% ipython --no-banner

In [1]: import numpy as np

In [2]: np.set_printoptions(suppress=True, linewidth=160)

In [3]: X = np.load("mat.npy")

In [4]: print(X)
[[ -6  -5  -9   9]
 [  0 -10  -3   6]
 [ -2 -15  -7  11]]

In [5]: print(np.argsort(-np.linalg.norm(X, axis=0).round(6), kind="stable")[:3])
[1 3 2]

In [6]: left, sv, Vt = np.linalg.svd(X)

In [7]: V = Vt[:(sv > 1e-8).sum()]

In [8]: rng = np.random.default_rng(56786)

In [9]: x = X[1] + 2 * X[0] + rng.integers(2) * np.eye(4)[1]

In [10]: print(x)
[-12. -20. -21.  24.]

In [11]: print(np.round(V.T @ V, 2))
[[ 0.34 -0.23  0.36 -0.21]
 [-0.23  0.85 -0.04 -0.28]
 [ 0.36 -0.04  0.44 -0.34]
 [-0.21 -0.28 -0.34  0.37]]

In [12]: print(np.linalg.matrix_rank(np.vstack([X, x])))
2

In [13]: print(np.allclose(V.T @ V @ x, x))
True

In [14]: print(X - X[0])
[[  0   0   0   0]
 [  6  -5   6  -3]
 [  4 -10   2   2]]

In [15]: print(X.sum(axis=1))
[-11  -7 -13]

In [16]: print(np.round(np.linalg.norm(X), 2))
27.69

In [17]: print(X.sum(axis=0))
[ -8 -30 -19  26]

In [18]: x = np.array([0, 3, 5, 7])

In [19]: print(np.sign((X @ x).round(6)))
[ 1 -1 -1]

In [20]: print(X @ np.eye(4)[3])
[ 9.  6. 11.]

In [21]: print((X @ x).argmax())
0

In [22]: print((X * x).sum(axis=1))
[ 3 -3 -3]

In [23]: print(np.linalg.norm(X @ x) <= np.linalg.norm(X, 2) * np.linalg.norm(x) + 1e-9)
True

In [24]: A2 = X / np.sqrt((X ** 2).mean(axis=1, keepdims=True))

In [25]: print(np.round(np.linalg.norm(A2, axis=1), 2))
[2. 2. 2.]

In [26]: M = np.array([[1, -3, 9, -27], [1, -2, 4, -8], [1, -1, 1, -1], [1, 0, 0, 0]])

In [27]: print(M)
[[  1  -3   9 -27]
 [  1  -2   4  -8]
 [  1  -1   1  -1]
 [  1   0   0   0]]

In [28]: left, sv, Vt = np.linalg.svd(M)

In [29]: print(sv.round(2))
[30.07  2.24  0.92  0.19]

In [30]: print(np.argmax(sv[:-1] / (sv[1:] + 1e-6)) + 1)
1

In [31]: A2 = left[:, :1] @ np.diag(sv[:1]) @ Vt[:1]

In [32]: print(round(float(np.linalg.norm(M - A2) / np.linalg.norm(M)), 2))
0.08

In [33]: print(np.linalg.matrix_rank(M, rtol=0.05))
2

In [34]: print(np.linalg.matrix_rank(A2))
1

In [35]: print(round(np.abs(M - A2).max(), 2))
1.03

In [36]: print(round(float(np.linalg.norm(M - A2, 2)), 2), round(float(sv[1]), 2))
2.24 2.24

In [37]: A2 = np.array([[7, -4], [2, -8], [8, 2], [3, -4], [-6, 0], [9, -2]])

In [38]: basis = np.array([[-1, -1, -2], [0, -2, 1]])

In [39]: mat = A2 @ basis + 0.3 * rng.normal(size=(6, 3))

In [40]: print(mat.round(2))
[[ -7.22   0.63 -17.86]
 [ -1.95  14.   -11.24]
 [ -8.   -12.13 -14.04]
 [ -3.21   4.83  -9.62]
 [  6.17   6.33  12.23]
 [ -8.91  -4.47 -20.14]]

In [41]: left, sv, Vt = np.linalg.svd(mat)

In [42]: print(np.argmax(sv[:-1] / (sv[1:] + 1e-6)) + 1)
2

In [43]: print(sv.round(2))
[39.37 20.37  0.21]

In [44]: A2 = left[:, :2] @ np.diag(sv[:2]) @ Vt[:2]

In [45]: print(round(float(np.abs(mat - A2).max()), 2))
0.14

In [46]: print(round(np.linalg.norm(mat - A2) / np.linalg.norm(mat), 2))
0.0

In [47]: P = mat @ np.linalg.solve(mat.T @ mat, mat.T)

In [48]: print(P.round(2))
[[ 0.31  0.18  0.17  0.33 -0.15  0.14]
 [ 0.18  0.72 -0.31  0.09  0.1   0.23]
 [ 0.17 -0.31  0.46  0.08 -0.28  0.19]
 [ 0.33  0.09  0.08  0.7  -0.06 -0.29]
 [-0.15  0.1  -0.28 -0.06  0.18 -0.19]
 [ 0.14  0.23  0.19 -0.29 -0.19  0.63]]

In [49]: print(np.round(np.diag(P), 2))
[0.31 0.72 0.46 0.7  0.18 0.63]

In [50]: print(np.allclose(P @ P, P))
True

In [51]: print(np.round(P @ mat[:, 0], 2))
[-7.22 -1.95 -8.   -3.21  6.17 -8.91]

In [52]: x = np.array([2, 0, 0])

In [53]: rhs = mat @ x

In [54]: beta, lr = np.zeros(3), 1 / np.linalg.norm(mat, 2) ** 2

In [55]: for i in range(250):
    ...:     beta -= lr * mat.T @ (mat @ beta - rhs)
    ...:     if i % 50 == 0: print(i, round(np.linalg.norm(mat @ beta - rhs), 2))
    ...: 
0 2.96
50 0.38
100 0.38
150 0.38
200 0.38

In [56]: print(beta.round(2))
[0.35 0.3  0.67]

In [57]: A2 = np.c_[mat[:, :1] @ np.array([[0]]), np.array([2, -1, 2, -1, -1, 0])]

In [58]: print(A2)
[[ 0.  2.]
 [ 0. -1.]
 [ 0.  2.]
 [ 0. -1.]
 [ 0. -1.]
 [ 0.  0.]]

In [59]: print(np.linalg.matrix_rank(A2))
1

In [60]: print(np.linalg.matrix_rank(np.c_[mat, A2]))
4

In [61]: print(np.round(np.linalg.lstsq(mat, A2[:, 0])[0], 2))
[0. 0. 0.]

In [62]: feats = np.minimum.outer(np.arange(1, 8), np.arange(1, 8)) * 3

In [63]: print(feats)
[[ 3  3  3  3  3  3  3]
 [ 3  6  6  6  6  6  6]
 [ 3  6  9  9  9  9  9]
 [ 3  6  9 12 12 12 12]
 [ 3  6  9 12 15 15 15]
 [ 3  6  9 12 15 18 18]
 [ 3  6  9 12 15 18 21]]

In [64]: evals, V = np.linalg.eigh(feats)

In [65]: x = np.array([1, -1, 1, 0, 0, 0, -2])

In [66]: print(np.round(V * np.maximum(evals, 0) @ V.T, 2))
[[ 3.  3.  3.  3.  3.  3.  3.]
 [ 3.  6.  6.  6.  6.  6.  6.]
 [ 3.  6.  9.  9.  9.  9.  9.]
 [ 3.  6.  9. 12. 12. 12. 12.]
 [ 3.  6.  9. 12. 15. 15. 15.]
 [ 3.  6.  9. 12. 15. 18. 18.]
 [ 3.  6.  9. 12. 15. 18. 21.]]

In [67]: print(x @ feats @ x)
66

In [68]: print(np.round(V * np.abs(evals) @ V.T, 2))
[[ 3.  3.  3.  3.  3.  3.  3.]
 [ 3.  6.  6.  6.  6.  6.  6.]
 [ 3.  6.  9.  9.  9.  9.  9.]
 [ 3.  6.  9. 12. 12. 12. 12.]
 [ 3.  6.  9. 12. 15. 15. 15.]
 [ 3.  6.  9. 12. 15. 18. 18.]
 [ 3.  6.  9. 12. 15. 18. 21.]]

In [69]: print(np.round(np.linalg.eigvalsh(feats[1:, 1:]), 2))
[ 0.8   0.98  1.43  2.62  7.29 67.88]

In [70]: left, sv, Vt = np.linalg.svd(feats, full_matrices=False)

In [71]: print(np.round(np.cumsum(sv ** 2) / np.sum(sv ** 2), 2))
[0.98 1.   1.   1.   1.   1.   1.  ]

In [72]: print(np.allclose(left * sv @ Vt, feats))
True

In [73]: print((sv > 1e-8).sum())
7

In [74]: F = np.load("arr.npy")

In [75]: print(F)
[[ 0  0  2  0]
 [ 0  1  0  0]
 [ 0  0  0 -3]
 [-2  0  0  0]]

In [76]: A2 = np.linalg.inv(F)

In [77]: print(A2.round(2))
[[-0.   -0.   -0.   -0.5 ]
 [ 0.    1.    0.    0.  ]
 [ 0.5   0.    0.    0.  ]
 [-0.   -0.   -0.33 -0.  ]]

In [78]: print(np.round(np.linalg.cond(F), 2))
3.0

In [79]: print((np.abs(A2) > 1e-9).astype(int))
[[0 0 0 1]
 [0 1 0 0]
 [1 0 0 0]
 [0 0 1 0]]

In [80]: print(np.allclose(A2, F.T))
False

In [81]: print(np.round(np.linalg.slogdet(F)[0], 2))
1.0

In [82]: print(np.round(np.linalg.det(F) * A2, 2))
[[-0. -0. -0. -6.]
 [ 0. 12.  0.  0.]
 [ 6.  0.  0.  0.]
 [-0. -0. -4. -0.]]

In [83]: def softmax(z):
    ...:     e = np.exp(z - z.max(axis=-1, keepdims=True))
    ...:     return e / e.sum(axis=-1, keepdims=True)
    ...: 

In [84]: print(np.round(softmax(10 * F[2]), 2) + 0)
[0.33 0.33 0.33 0.  ]

In [85]: scores = F @ F.T / np.sqrt(4)

In [86]: print(np.round(softmax(scores + np.triu(np.full(scores.shape, -np.inf), 1)), 2))
[[1.   0.   0.   0.  ]
 [0.38 0.62 0.   0.  ]
 [0.01 0.01 0.98 0.  ]
 [0.1  0.1  0.1  0.71]]

In [87]: print(np.flatnonzero(np.linalg.matrix_power((F != 0) + (F.T != 0) + np.eye(4), 4)[0]))
[0 2 3]

In [88]: print(round(float(np.linalg.det(F)), 2))
12.0

In [89]: print((np.linalg.matrix_power((F != 0) + (F.T != 0) + np.eye(4), 4) > 0).astype(int))
[[1 0 1 1]
 [0 1 0 0]
 [1 0 1 1]
 [1 0 1 1]]

In [90]: print(F @ F)
[[ 0  0  0 -6]
 [ 0  1  0  0]
 [ 6  0  0  0]
 [ 0  0 -4  0]]

In [91]: print(np.diff(F, axis=0))
[[ 0  1 -2  0]
 [ 0 -1  0 -3]
 [-2  0  0  3]]

In [92]: print(F - F[0])
[[ 0  0  0  0]
 [ 0  1 -2  0]
 [ 0  0 -2 -3]
 [-2  0 -2  0]]

In [93]: print(round(np.linalg.norm(F), 2))
4.24

In [94]: print(np.unravel_index(np.abs(F).argmax(), F.shape))
(np.int64(2), np.int64(3))

In [95]: f = np.array([1, 0, 0, 0, 1, 0, 0, 3])

In [96]: J = np.array([np.roll(f, i) for i in range(8)])

In [97]: print(J)
[[1 0 0 0 1 0 0 3]
 [3 1 0 0 0 1 0 0]
 [0 3 1 0 0 0 1 0]
 [0 0 3 1 0 0 0 1]
 [1 0 0 3 1 0 0 0]
 [0 1 0 0 3 1 0 0]
 [0 0 1 0 0 3 1 0]
 [0 0 0 1 0 0 3 1]]

In [98]: print(round(np.linalg.norm(J, 2), 2))
5.0

In [99]: print(round(np.linalg.norm(J[4] - J[3]), 2))
4.0

In [100]: print(np.round(np.linalg.norm(J[4], 1), 2), round(np.linalg.norm(J[4], np.inf), 2))
5.0 3.0

In [101]: print(round(float(np.linalg.norm(J, "nuc")), 2))
25.21

In [102]: print(np.round(np.linalg.norm(J, 1), 2), round(np.linalg.norm(J, np.inf), 2))
5.0 5.0

In [103]: print(J[4] @ J[3])
3

In [104]: print(np.round(np.linalg.norm(J, axis=0), 2))
[3.32 3.32 3.32 3.32 3.32 3.32 3.32 3.32]

In [105]: w1 = np.array([[-3, -5, 1, 5],
     ...:     [-4, -1, 1, 2],
     ...:     [-3, 1, -4, -2],
     ...:     [1, -5, 4, 5],
     ...:     [-3, 3, -4, 1],
     ...:     [3, 4, 3, -1],
     ...:     [4, 4, 5, 4],
     ...:     [5, -5, 5, -3]])

In [106]: beta = np.array([-1, -1, 1, 0])

In [107]: H = np.maximum(J @ w1 + beta, 0)

In [108]: print((H > 0).astype(int))
[[1 0 1 0]
 [0 0 1 1]
 [0 1 1 1]
 [0 0 0 0]
 [0 0 1 1]
 [0 1 0 1]
 [1 1 1 0]
 [1 1 1 1]]

In [109]: basis = np.array([[-3, 2], [-3, -2], [0, 2], [2, 1]])

In [110]: print(w1 @ basis)
[[ 34  11]
 [ 19  -2]
 [  2 -18]
 [ 22  25]
 [  2 -19]
 [-23   3]
 [-16  14]
 [ -6  27]]

In [111]: print((H @ basis).round(6).argmax(axis=1))
[1 0 1 0 0 1 1 1]

In [112]: A2 = J / np.sqrt((J ** 2).mean(axis=1, keepdims=True))

In [113]: print(np.linalg.matrix_rank(A2) == np.linalg.matrix_rank(J))
True

In [114]: print(np.round(J - J.mean(axis=1, keepdims=True), 2))
[[ 0.38 -0.62 -0.62 -0.62  0.38 -0.62 -0.62  2.38]
 [ 2.38  0.38 -0.62 -0.62 -0.62  0.38 -0.62 -0.62]
 [-0.62  2.38  0.38 -0.62 -0.62 -0.62  0.38 -0.62]
 [-0.62 -0.62  2.38  0.38 -0.62 -0.62 -0.62  0.38]
 [ 0.38 -0.62 -0.62  2.38  0.38 -0.62 -0.62 -0.62]
 [-0.62  0.38 -0.62 -0.62  2.38  0.38 -0.62 -0.62]
 [-0.62 -0.62  0.38 -0.62 -0.62  2.38  0.38 -0.62]
 [-0.62 -0.62 -0.62  0.38 -0.62 -0.62  2.38  0.38]]

In [115]: print(np.round(np.linalg.norm(A2, axis=1), 2))
[2.83 2.83 2.83 2.83 2.83 2.83 2.83 2.83]

In [116]: print(A2[0].round(2))
[0.85 0.   0.   0.   0.85 0.   0.   2.56]
